$ ipython --no-banner

In [1]: import numpy as np

In [2]: np.set_printoptions(precision=1, suppress=True, linewidth=160, legacy="1.25")

In [3]: M = np.minimum.outer(np.arange(1, 15), np.arange(1, 15)) * 4

In [4]: print(M)
[[ 4  4  4  4  4  4  4  4  4  4  4  4  4  4]
 [ 4  8  8  8  8  8  8  8  8  8  8  8  8  8]
 [ 4  8 12 12 12 12 12 12 12 12 12 12 12 12]
 [ 4  8 12 16 16 16 16 16 16 16 16 16 16 16]
 [ 4  8 12 16 20 20 20 20 20 20 20 20 20 20]
 [ 4  8 12 16 20 24 24 24 24 24 24 24 24 24]
 [ 4  8 12 16 20 24 28 28 28 28 28 28 28 28]
 [ 4  8 12 16 20 24 28 32 32 32 32 32 32 32]
 [ 4  8 12 16 20 24 28 32 36 36 36 36 36 36]
 [ 4  8 12 16 20 24 28 32 36 40 40 40 40 40]
 [ 4  8 12 16 20 24 28 32 36 40 44 44 44 44]
 [ 4  8 12 16 20 24 28 32 36 40 44 48 48 48]
 [ 4  8 12 16 20 24 28 32 36 40 44 48 52 52]
 [ 4  8 12 16 20 24 28 32 36 40 44 48 52 56]]

In [5]: # equal to its transpose

In [6]: M2 = M / np.sqrt((M ** 2).mean(axis=1, keepdims=True))

In [7]: print(np.linalg.norm(M2, axis=1))
[3.7 3.7 3.7 3.7 3.7 3.7 3.7 3.7 3.7 3.7 3.7 3.7 3.7 3.7]

In [8]: print(np.linalg.matrix_rank(M2) == np.linalg.matrix_rank(M))
True

In [9]: def softmax(z):
   ...:     e = np.exp(z - z.max(axis=-1, keepdims=True))
   ...:     return e / e.sum(axis=-1, keepdims=True)
   ...: 

In [10]: print(softmax(M[0] + 5))
[0.1 0.1 0.1 0.1 0.1 0.1 0.1 0.1 0.1 0.1 0.1 0.1 0.1 0.1]

In [11]: print(softmax(M[0]))
[0.1 0.1 0.1 0.1 0.1 0.1 0.1 0.1 0.1 0.1 0.1 0.1 0.1 0.1]

In [12]: att = M @ M.T / np.sqrt(14)

In [13]: print(softmax(att)[0] @ M)
[ 4.   8.  12.  16.  20.  24.  28.  32.  36.  40.  44.  48.  52.  55.9]

In [14]: print(round(float(np.abs(np.linalg.eigvals(M)).max()), 1))
341.2

In [15]: print(np.sort(np.abs(np.linalg.eigvals(M))))
[  1.    1.    1.1   1.2   1.4   1.6   1.9   2.4   3.2   4.6   7.3  14.   38.2 341.2]

In [16]: print(np.allclose(M @ M.T, M.T @ M))
True

In [17]: X = np.loadtxt("layer7.csv", delimiter=",")

In [18]: print(X.round(1) + 0)
[[-0.2  0.4 -0.4  0.1 -0.4  0.1 -0.2  0.4  0.1  0.   0.1  0.5]
 [-0.5  0.   0.2  0.3  0.1 -0.2  0.   0.4  0.3 -0.2  0.3 -0.4]
 [ 0.2 -0.2 -0.1  0.4 -0.6 -0.4  0.4  0.2 -0.1  0.2 -0.2 -0.2]
 [-0.1 -0.1  0.  -0.6  0.1 -0.3  0.2  0.3 -0.2  0.5  0.3  0.1]
 [ 0.   0.1  0.6 -0.1 -0.4 -0.3 -0.4  0.  -0.4 -0.2  0.   0.2]
 [ 0.  -0.1 -0.4 -0.2  0.1 -0.4  0.2  0.  -0.1 -0.8  0.   0.1]
 [-0.1 -0.2 -0.1  0.5  0.3  0.1  0.   0.1 -0.6  0.   0.2  0.3]
 [-0.5  0.4  0.   0.1 -0.1 -0.1  0.4 -0.6 -0.1  0.1  0.1  0. ]
 [ 0.3  0.2  0.2 -0.1 -0.2  0.5  0.4  0.1 -0.2 -0.2  0.5 -0.2]
 [ 0.1  0.3 -0.4 -0.1  0.  -0.1 -0.4  0.  -0.4  0.   0.1 -0.6]
 [-0.5 -0.4 -0.1 -0.3 -0.3  0.4  0.   0.1 -0.3 -0.1 -0.3 -0.2]
 [ 0.  -0.5 -0.1  0.1 -0.3 -0.1 -0.3 -0.4  0.2  0.1  0.6  0. ]]

In [19]: # orthonormal columns

In [20]: print(np.round(np.linalg.pinv(X), 1) + 0)
[[-0.2 -0.5  0.2 -0.1  0.   0.  -0.1 -0.5  0.3  0.1 -0.5  0. ]
 [ 0.4  0.  -0.2 -0.1  0.1 -0.1 -0.2  0.4  0.2  0.3 -0.4 -0.5]
 [-0.4  0.2 -0.1  0.   0.6 -0.4 -0.1  0.   0.2 -0.4 -0.1 -0.1]
 [ 0.1  0.3  0.4 -0.6 -0.1 -0.2  0.5  0.1 -0.1 -0.1 -0.3  0.1]
 [-0.4  0.1 -0.6  0.1 -0.4  0.1  0.3 -0.1 -0.2  0.  -0.3 -0.3]
 [ 0.1 -0.2 -0.4 -0.3 -0.3 -0.4  0.1 -0.1  0.5 -0.1  0.4 -0.1]
 [-0.2  0.   0.4  0.2 -0.4  0.2  0.   0.4  0.4 -0.4  0.  -0.3]
 [ 0.4  0.4  0.2  0.3  0.   0.   0.1 -0.6  0.1  0.   0.1 -0.4]
 [ 0.1  0.3 -0.1 -0.2 -0.4 -0.1 -0.6 -0.1 -0.2 -0.4 -0.3  0.2]
 [ 0.  -0.2  0.2  0.5 -0.2 -0.8  0.   0.1 -0.2  0.  -0.1  0.1]
 [ 0.1  0.3 -0.2  0.3  0.   0.   0.2  0.1  0.5  0.1 -0.3  0.6]
 [ 0.5 -0.4 -0.2  0.1  0.2  0.1  0.3  0.  -0.2 -0.6 -0.2  0. ]]

In [21]: print(np.round(X.T @ X, 1) + 0)
[[1. 0. 0. 0. 0. 0. 0. 0. 0. 0. 0. 0.]
 [0. 1. 0. 0. 0. 0. 0. 0. 0. 0. 0. 0.]
 [0. 0. 1. 0. 0. 0. 0. 0. 0. 0. 0. 0.]
 [0. 0. 0. 1. 0. 0. 0. 0. 0. 0. 0. 0.]
 [0. 0. 0. 0. 1. 0. 0. 0. 0. 0. 0. 0.]
 [0. 0. 0. 0. 0. 1. 0. 0. 0. 0. 0. 0.]
 [0. 0. 0. 0. 0. 0. 1. 0. 0. 0. 0. 0.]
 [0. 0. 0. 0. 0. 0. 0. 1. 0. 0. 0. 0.]
 [0. 0. 0. 0. 0. 0. 0. 0. 1. 0. 0. 0.]
 [0. 0. 0. 0. 0. 0. 0. 0. 0. 1. 0. 0.]
 [0. 0. 0. 0. 0. 0. 0. 0. 0. 0. 1. 0.]
 [0. 0. 0. 0. 0. 0. 0. 0. 0. 0. 0. 1.]]
